% python3 -q
>>> import numpy as np
>>> from numpy import linalg as LA
>>> np.set_printoptions(precision=1, suppress=True, linewidth=200)
>>> feats = np.load("arr.npy")
>>> feats
array([[-0.3, -1. ,  0. ],
       [ 0.8, -0.2, -0.6],
       [ 0.5, -0.1,  0.8]])
>>> vec = np.array([0, 3, 2])
>>> y = feats @ vec
>>> beta, lr = np.zeros(3), 1 / LA.norm(feats, 2) ** 2
>>> for i in range(8):
...     beta -= lr * feats.T @ (feats @ beta - y)
...     if i % 2 == 0: print(i, round(LA.norm(feats @ beta - y), 1))
... 
0 0.0
2 0.0
4 0.0
6 0.0
>>> round(float(LA.cond(feats)), 1)
1.0
>>> beta.round(1) + 0
array([0., 3., 2.])
>>> th = np.radians(60)
>>> Rm = np.eye(3)
>>> Rm[2, 2] = Rm[1, 1] = np.cos(th)
>>> Rm[2, 1], Rm[1, 2] = -np.sin(th), np.sin(th)
>>> Rm
array([[ 1. ,  0. ,  0. ],
       [ 0. ,  0.5,  0.9],
       [ 0. , -0.9,  0.5]])
>>> other = feats @ Rm.T
>>> other
array([[-0.3, -0.5,  0.8],
       [ 0.8, -0.6, -0.1],
       [ 0.5,  0.6,  0.5]])
>>> np.round(feats.T @ feats, 1) + 0
array([[1., 0., 0.],
       [0., 1., 0.],
       [0., 0., 1.]])
>>> LA.svd(feats, compute_uv=False)
array([1., 1., 1.])
>>> np.round(LA.pinv(feats), 1) + 0
array([[-0.3,  0.8,  0.5],
       [-1. , -0.2, -0.1],
       [ 0. , -0.6,  0.8]])
>>> round(feats[:, 1] @ feats[:, 0], 1)
np.float64(-0.0)
>>> hat = np.triu(np.array([[-3, 2, -1], [2, 3, 1], [-3, -1, -2]]), 1) + np.eye(3)
>>> other = hat @ feats @ LA.inv(hat)
>>> round(np.trace(other), 1), round(np.trace(feats), 1)
(np.float64(0.3), np.float64(0.3))
>>> F = np.loadtxt("w.csv", delimiter=",")
>>> F.round(1) + 0
array([[ 0.5,  0.1, -0.4, -0.3],
       [ 0.1,  1. ,  0. ,  0. ],
       [-0.4,  0. ,  0.7, -0.2],
       [-0.3,  0. , -0.2,  0.9]])
>>> evals, evecs = LA.eigh(F)
>>> vec = np.array([0, -1, -2, 2])
>>> LA.eigvalsh(F[1:, 1:])
array([0.5, 1. , 1. ])
>>> np.round(evecs * np.maximum(evals, 0) @ evecs.T, 1) + 0
array([[ 0.5,  0.1, -0.4, -0.3],
       [ 0.1,  1. ,  0. ,  0. ],
       [-0.4,  0. ,  0.7, -0.2],
       [-0.3,  0. , -0.2,  0.9]])
>>> vec = np.array([8, 1, 5, 8])
>>> F @ F @ vec
array([-0.5,  1.9, -1.5,  3.6])
>>> round((vec - F @ vec) @ (F @ vec), 1)
np.float64(-0.0)
>>> m1 = np.load("block10.npy")
>>> m1
array([[-1, -2, -6],
       [ 0,  0,  0],
       [-2, -2, -6],
       [-1,  2,  6],
       [-1,  1,  3]])
>>> vec = np.array([0, 2, 2])
>>> h1 = np.maximum(m1 @ vec, 0)
>>> h1
array([ 0,  0,  0, 16,  8])
>>> np.tanh(m1 @ vec)
array([-1.,  0., -1.,  1.,  1.])
>>> np.flatnonzero(h1 > 1e-9)
array([3, 4])
>>> m1.T @ h1
array([-24,  40, 120])
>>> m1 * (h1 > 1e-9)[:, None]
array([[ 0,  0,  0],
       [ 0,  0,  0],
       [ 0,  0,  0],
       [-1,  2,  6],
       [-1,  1,  3]])
>>> np.abs(np.diag(LA.qr(m1)[1])) > 1e-9
array([ True,  True, False])
>>> U, sigma, VT = LA.svd(m1, full_matrices=False)
>>> np.round(sigma / sigma[0], 1) + 0
array([1. , 0.2, 0. ])
>>> (sigma > 1e-8).sum()
np.int64(2)
>>> sigma.round(1) + 0
array([11.4,  2.5,  0. ])
>>> U.shape, sigma.shape, VT.shape
((5, 3), (3,), (3, 3))
>>> np.allclose(U * sigma @ VT, m1)
True
>>> np.round(U.T @ m1 @ VT.T, 1) + 0
array([[11.4,  0. ,  0. ],
       [ 0. ,  2.5,  0. ],
       [ 0. ,  0. ,  0. ]])
>>> round(float(np.sqrt((sigma ** 2).sum())), 1), round(float(LA.norm(m1)), 1)
(11.7, 11.7)
>>> U, sigma, VT = LA.svd(m1)
>>> evecs = VT[:(sigma > 1e-8).sum()]
>>> rng = np.random.default_rng(35)
>>> vec = m1[1] + 5 * m1[3] + rng.integers(2) * np.eye(3)[2]
>>> vec
array([-5., 10., 30.])
>>> np.allclose(evecs.T @ evecs @ vec, vec)
True
>>> np.diag(evecs.T @ evecs)
array([1. , 0.1, 0.9])
>>> E = np.load("mat.npy")
>>> E
array([[ -5.,   0.,   5.],
       [  0.,   5.,   0.],
       [-10.,   0.,  10.]])
>>> w1 = np.array([[3, 2, 1, 2, 0, 1], [2, 2, 2, 3, 3, 3], [0, 2, 3, 0, 2, 0]])
>>> beta = np.array([9, 8, 8, 4, 3, 0])
>>> hid = np.maximum(E @ w1 + beta, 0)
>>> LA.matrix_rank(hid)
np.int64(3)
>>> (hid > 0).mean(axis=0)
array([0.3, 1. , 1. , 0.3, 1. , 0.3])
>>> Z = np.array([[6, 8], [0, 9], [-1, 3], [3, 0], [-9, 6], [9, -6]])
>>> w1 @ Z
array([[ 32,  39],
       [ 19,  40],
       [-21,  39]])
>>> other = E / LA.norm(E, axis=1, keepdims=True)
>>> cov = other @ other.T
>>> (cov - 2 * np.eye(3)).round(6).argmax(axis=1)
array([2, 0, 0])
>>> (np.abs(cov) > 0.9).astype(int)
array([[1, 0, 1],
       [0, 1, 0],
       [1, 0, 1]])
>>> cov[0]
array([1., 0., 1.])
>>> cov = E.T @ E
>>> np.trace(cov), (E ** 2).sum()
(np.float64(275.0), np.float64(275.0))
>>> cov
array([[ 125.,    0., -125.],
       [   0.,   25.,    0.],
       [-125.,    0.,  125.]])
>>> np.round(LA.svd(E, compute_uv=False) ** 2, 1) + 0
array([250.,  25.,   0.])
>>> U, sigma, VT = LA.svd(E)
>>> np.argmax(sigma[:-1] / (sigma[1:] + 1e-6)) + 1
np.int64(2)
>>> sigma.round(1) + 0
array([15.8,  5. ,  0. ])
>>> other = U[:, :2] @ np.diag(sigma[:2]) @ VT[:2]
>>> np.round(np.abs(E - other).max(), 1)
np.float64(0.0)
>>> LA.matrix_rank(other)
np.int64(2)
>>> K = np.load("layer10.npy")
>>> K
array([[ 0,  0, -1],
       [ 0,  0,  0],
       [ 1,  0,  0]])
>>> LA.norm(K, axis=0)
array([1., 0., 1.])
>>> K[:, 2] @ K[:, 0]
np.int64(0)
>>> K.T @ K
array([[1, 0, 0],
       [0, 0, 0],
       [0, 0, 1]])
>>> K @ K.T
array([[1, 0, 0],
       [0, 0, 0],
       [0, 0, 1]])
>>> np.flatnonzero(LA.matrix_power((K != 0) + (K.T != 0) + np.eye(3), 3)[2])
array([0, 2])
>>> round(float(LA.det(K)), 1)
0.0
>>> vec = np.array([0, 3, 2])
>>> vec @ K @ vec
np.int64(0)
>>> LA.svd(K, compute_uv=False)
array([1., 1., 0.])
>>> Q = LA.solve(np.eye(3) - K, np.eye(3) + K)
>>> Q @ Q.T
array([[1., 0., 0.],
       [0., 1., 0.],
       [0., 0., 1.]])
>>> round(LA.det(Q), 1)
np.float64(1.0)
>>> np.sort(np.abs(LA.eigvals(K)))
array([0., 1., 1.])
>>> K @ K
array([[-1,  0,  0],
       [ 0,  0,  0],
       [ 0,  0, -1]])
>>> round(np.abs(LA.eigvals(K)).max(), 1)
np.float64(1.0)
>>> (K - K.T) / 2
array([[ 0.,  0., -1.],
       [ 0.,  0.,  0.],
       [ 1.,  0.,  0.]])
>>> (K + K.T) / 2
array([[0., 0., 0.],
       [0., 0., 0.],
       [0., 0., 0.]])
>>> np.allclose(K @ K.T, K.T @ K)
True
>>> K.inv()
Traceback (most recent call last):
  File "<python-input-103>", line 1, in <module>
    K.inv()
    ^^^^^
AttributeError: 'numpy.ndarray' object has no attribute 'inv'
>>> M = np.load("sample19.npy")
>>> M
array([[-1.,  1.,  0.,  0.,  0.],
       [ 0., -1.,  1.,  0.,  0.],
       [ 0.,  0., -1.,  1.,  0.],
       [ 0.,  0.,  0., -1.,  1.],
       [ 0.,  0.,  0.,  0., -1.]])
>>> Q, Rm = LA.qr(M)
>>> Rm
array([[-1.,  1.,  0.,  0.,  0.],
       [ 0., -1.,  1.,  0.,  0.],
       [ 0.,  0., -1.,  1.,  0.],
       [ 0.,  0.,  0., -1.,  1.],
       [ 0.,  0.,  0.,  0., -1.]])
>>> np.allclose(Rm.T @ Rm, M.T @ M)
True
>>> Q.shape, Rm.shape
((5, 5), (5, 5))
>>> np.trace(Q @ Q.T)
np.float64(5.0)
>>> Q
array([[ 1.,  0.,  0.,  0.,  0.],
       [-0.,  1.,  0.,  0.,  0.],
       [-0., -0.,  1.,  0.,  0.],
       [-0., -0., -0.,  1.,  0.],
       [-0., -0., -0., -0.,  1.]])
>>> np.sort(LA.eigvals(M))
array([-1., -1., -1., -1., -1.])
>>> [int(LA.matrix_rank(LA.matrix_power(M, p))) for p in range(1, 6)]
[5, 5, 5, 5, 5]
>>> labels = rng.permutation(5)
>>> labels
array([3, 1, 4, 2, 0])
>>> other = M[labels][:, labels]
>>> round(float(LA.det(other)), 1), round(float(LA.det(M[labels])), 1)
(-1.0, 1.0)
>>> np.allclose(other, M)
False
>>> cov = M.T @ M
>>> (M @ M.T).shape
(5, 5)
>>> np.allclose(cov, cov.T)
True
>>> np.kron(np.eye(2, dtype=int), M)
array([[-1.,  1.,  0.,  0.,  0., -0.,  0.,  0.,  0.,  0.],
       [ 0., -1.,  1.,  0.,  0.,  0., -0.,  0.,  0.,  0.],
       [ 0.,  0., -1.,  1.,  0.,  0.,  0., -0.,  0.,  0.],
       [ 0.,  0.,  0., -1.,  1.,  0.,  0.,  0., -0.,  0.],
       [ 0.,  0.,  0.,  0., -1.,  0.,  0.,  0.,  0., -0.],
       [-0.,  0.,  0.,  0.,  0., -1.,  1.,  0.,  0.,  0.],
       [ 0., -0.,  0.,  0.,  0.,  0., -1.,  1.,  0.,  0.],
       [ 0.,  0., -0.,  0.,  0.,  0.,  0., -1.,  1.,  0.],
       [ 0.,  0.,  0., -0.,  0.,  0.,  0.,  0., -1.,  1.],
       [ 0.,  0.,  0.,  0., -0.,  0.,  0.,  0.,  0., -1.]])
>>> np.einsum("ii->", M)
np.float64(-5.0)
>>> np.round(LA.eigvals(M).sum().real, 1)
np.float64(-5.0)
>>> np.poly(M)
array([ 1.,  5., 10., 10.,  5.,  1.])
>>> round(LA.det(2 * M), 1), round(float(LA.det(M)), 1)
(np.float64(-32.0), -1.0)
>>> np.round(LA.det(M[::-1]), 1)
np.float64(-1.0)
